In [1]: import numpy as np

In [2]: np.set_printoptions(precision=1, suppress=True, linewidth=140)

In [3]: q, _ = np.linalg.qr(np.array([[1.3, 2.0, -0.8, -0.6, 0.3, -1.4],
   ...:     [0.1, -1.0, 0.6, -2.0, 1.7, 1.4],
   ...:     [-0.3, -1.0, 0.0, 1.6, -0.4, -1.5],
   ...:     [-0.2, 0.4, 0.6, 1.2, 1.3, 0.4],
   ...:     [0.4, -0.8, -0.5, 0.2, -1.6, 1.3],
   ...:     [1.9, 0.3, -0.6, -1.3, 2.8, -0.7]]))

In [4]: w = np.array([0, -1, -1, 0, -1, 2])

In [5]: feats = q @ np.diag(w) @ q.T

In [6]: print(feats.round(1) + 0)
[[ 0.2  0.7  0.9 -0.3 -0.2  0. ]
 [ 0.7 -0.2  0.6 -0.5 -0.3 -0.4]
 [ 0.9  0.6  0.6  0.1 -0.3 -0.5]
 [-0.3 -0.5  0.1 -0.5  0.1  0.2]
 [-0.2 -0.3 -0.3  0.1 -0.9  0.3]
 [ 0.  -0.4 -0.5  0.2  0.3 -0.1]]

In [7]: w, vecs = np.linalg.eigh(feats)

In [8]: x = np.array([7, 9, 1, 8, -1, -2])

In [9]: print((np.sign(vecs[:, -1].round(6)) == np.sign(vecs[0, -1].round(6))).astype(int))
[1 1 1 0 0 0]

In [10]: print(np.all(np.linalg.eigvalsh(feats) > 0))
False

In [11]: print(round(np.linalg.eigvalsh(feats).min(), 1))
-1.0

In [12]: print(np.linalg.cond(feats) > 100)
True

In [13]: print([round(float(x), 1) for x in np.linalg.svd(feats, compute_uv=False)[:3]])
[2.0, 1.0, 1.0]

In [14]: A = np.loadtxt("a.csv", delimiter=",")

In [15]: print(A)
[[-1.7 -0.8 -0.5  0.4 -1.3  0.   0.  -0.3  2.1  1.3]
 [ 0.   0.   0.   0.   0.   0.   0.   0.   0.   0. ]
 [-2.2 -1.  -0.7  0.5 -1.7  0.   0.  -0.3  2.7  1.7]
 [ 1.7  0.8  0.5 -0.4  1.3  0.   0.   0.3 -2.1 -1.3]
 [ 2.3  1.1  0.7 -0.5  1.8  0.   0.   0.4 -2.9 -1.8]
 [-1.  -0.5 -0.3  0.2 -0.8  0.   0.  -0.2  1.3  0.8]
 [-0.4 -0.2 -0.1  0.1 -0.3  0.   0.  -0.1  0.5  0.3]
 [ 0.1  0.1  0.   0.   0.1  0.   0.   0.  -0.2 -0.1]
 [-1.6 -0.7 -0.5  0.4 -1.2  0.   0.  -0.2  1.9  1.2]
 [ 0.5  0.2  0.2 -0.1  0.4  0.   0.   0.1 -0.6 -0.4]
 [ 1.8  0.8  0.6 -0.4  1.4  0.   0.   0.3 -2.2 -1.4]]

In [16]: rk = np.linalg.matrix_rank(A)

In [17]: print(rk)
4

In [18]: null = np.linalg.svd(A)[2][rk:].T

In [19]: print(null.shape)
(10, 6)

In [20]: print([int(np.linalg.matrix_rank(A[:, :j + 1])) for j in range(10)])
[1, 2, 3, 3, 3, 3, 3, 4, 4, 4]

In [21]: print(np.round(null @ null.T, 1) + 0)
[[ 0.4  0.  -0.1  0.4 -0.1  0.   0.   0.   0.1  0.1]
 [ 0.   0.7  0.3  0.   0.   0.   0.   0.   0.3  0. ]
 [-0.1  0.3  0.4 -0.1 -0.2  0.   0.   0.  -0.1  0.2]
 [ 0.4  0.  -0.1  0.4 -0.1  0.   0.   0.   0.1  0.1]
 [-0.1  0.  -0.2 -0.1  0.8  0.   0.   0.   0.2  0.2]
 [ 0.   0.   0.   0.   0.   1.   0.   0.   0.   0. ]
 [ 0.   0.   0.   0.   0.   0.   1.   0.   0.   0. ]
 [ 0.   0.   0.   0.   0.   0.   0.   0.   0.   0. ]
 [ 0.1  0.3 -0.1  0.1  0.2  0.   0.   0.   0.4 -0.2]
 [ 0.1  0.   0.2  0.1  0.2  0.   0.   0.  -0.2  0.8]]
